>>> import numpy as np
>>> from numpy import linalg as LA
>>> np.set_printoptions(precision=3, suppress=True, linewidth=160)
>>> rd = lambda a: np.round(a, 3) + 0
>>> data = np.array([[1.4, 0.5, 1.2, 1.0, 1.2, 0.6, 0.4, 0.1],
...     [0.4, 0.7, -0.9, -0.7, 1.0, -0.7, 0.2, 0.7],
...     [-0.8, 0.0, -2.2, -2.1, 0.5, 0.4, 0.3, -0.4],
...     [-0.9, 2.3, -0.1, -1.1, -0.6, -0.6, 2.4, -1.5],
...     [-0.2, -2.6, -1.7, 0.6, -1.0, -0.8, 0.5, 0.6],
...     [0.7, -0.8, 0.6, 0.5, -0.3, 1.2, -0.7, 3.0],
...     [-1.6, 0.1, 0.7, 1.2, -0.7, -0.8, -0.8, 0.4],
...     [1.3, -0.6, 0.7, -1.2, -0.2, 0.6, -0.9, 1.1]])
>>> rng = np.random.default_rng(2)
>>> data[0] = data[6] + 0.1 * rng.normal(size=8)
>>> print(rd(data))
[[-1.581  0.048  0.659  0.956 -0.52  -0.686 -0.833  0.477]
 [ 0.4    0.7   -0.9   -0.7    1.    -0.7    0.2    0.7  ]
 [-0.8    0.    -2.2   -2.1    0.5    0.4    0.3   -0.4  ]
 [-0.9    2.3   -0.1   -1.1   -0.6   -0.6    2.4   -1.5  ]
 [-0.2   -2.6   -1.7    0.6   -1.    -0.8    0.5    0.6  ]
 [ 0.7   -0.8    0.6    0.5   -0.3    1.2   -0.7    3.   ]
 [-1.6    0.1    0.7    1.2   -0.7   -0.8   -0.8    0.4  ]
 [ 1.3   -0.6    0.7   -1.2   -0.2    0.6   -0.9    1.1  ]]
>>> def softmax(z):
...     e = np.exp(z - z.max(axis=-1, keepdims=True))
...     return e / e.sum(axis=-1, keepdims=True)
... 
>>> print(rd(softmax(data).sum(axis=1)))
[1. 1. 1. 1. 1. 1. 1. 1.]
>>> att = data @ data.T / np.sqrt(8)
>>> softmax(att).round(6).argmax(axis=1)
array([6, 1, 2, 3, 4, 5, 6, 7])
>>> left, sigma, Vh = LA.svd(data, full_matrices=False)
>>> (sigma > 1e-8).sum()
np.int64(8)
>>> rd(np.abs(Vh[0]))
array([0.197, 0.497, 0.204, 0.322, 0.079, 0.149, 0.44 , 0.589])
>>> print(rd(np.cumsum(sigma ** 2) / np.sum(sigma ** 2)))
[0.413 0.641 0.823 0.892 0.947 0.982 1.    1.   ]
>>> np.allclose(left * sigma @ Vh, data)
True
>>> rd(sigma)
array([5.528, 4.104, 3.667, 2.26 , 2.018, 1.606, 1.166, 0.093])
>>> rd(np.sqrt((sigma ** 2).sum())), rd(LA.norm(data))
(np.float64(8.601), np.float64(8.601))
>>> LA.matrix_rank(data, rtol=0.1)
np.int64(7)
>>> print(LA.cond(data) > 100)
False
>>> rd(LA.norm(data, 2) / LA.norm(data))
np.float64(0.643)
>>> round(np.log10(LA.cond(data)))
2
>>> G = data.T @ data
>>> LA.matrix_rank(G)
np.int64(8)
>>> np.allclose(G, G.T)
True
>>> rd(np.diag(G))
array([ 8.89 , 13.552, 10.324, 10.514,  3.5  ,  4.56 ,  8.773, 13.858])
>>> rd(LA.svd(data, compute_uv=False) ** 2)
array([30.555, 16.843, 13.446,  5.108,  4.071,  2.581,  1.359,  0.009])
>>> (data @ data.T).shape
(8, 8)
>>> rd(LA.eigvalsh(G)[::-1])
array([30.555, 16.843, 13.446,  5.108,  4.071,  2.581,  1.359,  0.009])
>>> m1 = np.loadtxt("dump.csv", delimiter=",")
>>> m1
array([[ 1.,  1., -1., -1.,  1.,  1., -1., -1.],
       [ 1.,  1., -1., -1., -1., -1.,  1.,  1.],
       [ 1.,  1.,  1.,  1., -1., -1., -1., -1.],
       [ 1., -1.,  1., -1., -1.,  1., -1.,  1.],
       [ 1., -1., -1.,  1., -1.,  1.,  1., -1.]])
>>> f, r1 = m1[2], m1[4]
>>> print(f @ r1)
0.0
>>> p = (f @ r1) / (f @ f) * f
>>> print(rd(LA.norm(f + r1) ** 2 + LA.norm(f - r1) ** 2))
32.0
>>> (r1 - p) @ f
np.float64(0.0)
>>> np.outer(f, r1)
array([[ 1., -1., -1.,  1., -1.,  1.,  1., -1.],
       [ 1., -1., -1.,  1., -1.,  1.,  1., -1.],
       [ 1., -1., -1.,  1., -1.,  1.,  1., -1.],
       [ 1., -1., -1.,  1., -1.,  1.,  1., -1.],
       [-1.,  1.,  1., -1.,  1., -1., -1.,  1.],
       [-1.,  1.,  1., -1.,  1., -1., -1.,  1.],
       [-1.,  1.,  1., -1.,  1., -1., -1.,  1.],
       [-1.,  1.,  1., -1.,  1., -1., -1.,  1.]])
>>> W = np.array([[8, 9], [6, 7], [7, 1], [3, 4], [2, 5], [1, 6], [0, 2], [0, 0]])
>>> c = np.array([2, 1])
>>> hid = np.maximum(m1 @ W + c, 0)
>>> hid
array([[ 9., 21.],
       [ 3.,  3.],
       [23.,  9.],
       [ 7.,  0.],
       [ 0.,  9.]])
>>> (hid > 0).astype(int)
array([[1, 1],
       [1, 1],
       [1, 1],
       [1, 0],
       [0, 1]])
>>> LA.matrix_rank(hid)
np.int64(2)
>>> basis = np.array([[0, 2], [-3, -1]])
>>> print((hid @ basis).round(6).argmax(axis=1))
[1 1 1 1 1]
>>> W @ basis
array([[-27,   7],
       [-21,   5],
       [ -3,  13],
       [-12,   2],
       [-15,  -1],
       [-18,  -4],
       [ -6,  -2],
       [  0,   0]])
>>> hid @ basis
array([[-63.,  -3.],
       [ -9.,   3.],
       [-27.,  37.],
       [  0.,  14.],
       [-27.,  -9.]])
>>> mat = np.load("w.npy")
>>> mat
array([[-1.,  1.,  1., -1.],
       [ 0., -2., -1.,  1.],
       [ 0., -1., -2.,  1.],
       [ 0., -1., -1.,  0.]])
>>> f, r1 = mat[0], mat[2]
>>> print(f @ f)
4.0
>>> p = (f @ r1) / (f @ f) * f
>>> rd(LA.norm(f + r1) ** 2 + LA.norm(f - r1) ** 2)
np.float64(20.0)
>>> print(r1 - p)
[-1.  0. -1.  0.]
>>> (r1 - p) @ f
np.float64(0.0)
>>> np.outer(f, r1)
array([[-0.,  1.,  2., -1.],
       [ 0., -1., -2.,  1.],
       [ 0., -1., -2.,  1.],
       [-0.,  1.,  2., -1.]])
>>> out = mat + rng.integers(-2, 3, (4, 1)) @ rng.integers(-2, 3, (1, 4))
>>> out
array([[-1.,  1.,  1., -1.],
       [ 1., -2.,  0.,  3.],
       [ 1., -1., -1.,  3.],
       [-1., -1., -2., -2.]])
>>> LA.matrix_rank(out - mat, tol=1e-8)
np.int64(1)
>>> W0 = np.load("test14.npy")
>>> W0
array([[-1.6, -1.2, -0.1,  1.4,  0.5,  0.3, -2.4],
       [-0.3, -0.6,  1.3,  2.1,  1.2,  0.9,  1.2],
       [-0.3, -0.3, -0.1, -1. , -0.8, -1.1,  6.3],
       [-0.5, -1.1, -0.3, -0.4,  0. ,  0.5,  2.7],
       [ 0.9, -0.1, -0.8,  1.9, -0.7, -1.4,  0.9],
       [-0.5,  0.2, -0.2,  1. ,  1.3,  1.9,  9. ],
       [ 0.3,  0. ,  0.3,  0.2, -1. , -0.5,  0.3],
       [-0.1, -1. ,  2. , -0.4,  0.6,  0.3,  3.9],
       [ 2.3,  0.5, -0.2, -0.6,  0.3, -0.7, -2.1]])
>>> Q, R = LA.qr(W0)
>>> print(rd(np.abs(np.diag(R))))
[ 3.072  1.694  2.289  3.403  1.962  1.155 11.301]
>>> print(rd(abs(R[0, 0])), rd(LA.norm(W0[:, 0])))
3.072 3.072
>>> Q.shape, R.shape
((9, 7), (7, 7))
>>> rd(np.trace(Q @ Q.T))
np.float64(7.0)
>>> print(np.allclose(R.T @ R, W0.T @ W0))
True
>>> rd(Q @ R)
array([[-1.6, -1.2, -0.1,  1.4,  0.5,  0.3, -2.4],
       [-0.3, -0.6,  1.3,  2.1,  1.2,  0.9,  1.2],
       [-0.3, -0.3, -0.1, -1. , -0.8, -1.1,  6.3],
       [-0.5, -1.1, -0.3, -0.4,  0. ,  0.5,  2.7],
       [ 0.9, -0.1, -0.8,  1.9, -0.7, -1.4,  0.9],
       [-0.5,  0.2, -0.2,  1. ,  1.3,  1.9,  9. ],
       [ 0.3,  0. ,  0.3,  0.2, -1. , -0.5,  0.3],
       [-0.1, -1. ,  2. , -0.4,  0.6,  0.3,  3.9],
       [ 2.3,  0.5, -0.2, -0.6,  0.3, -0.7, -2.1]])
>>> rd(Q.T @ Q)
array([[1., 0., 0., 0., 0., 0., 0.],
       [0., 1., 0., 0., 0., 0., 0.],
       [0., 0., 1., 0., 0., 0., 0.],
       [0., 0., 0., 1., 0., 0., 0.],
       [0., 0., 0., 0., 1., 0., 0.],
       [0., 0., 0., 0., 0., 1., 0.],
       [0., 0., 0., 0., 0., 0., 1.]])
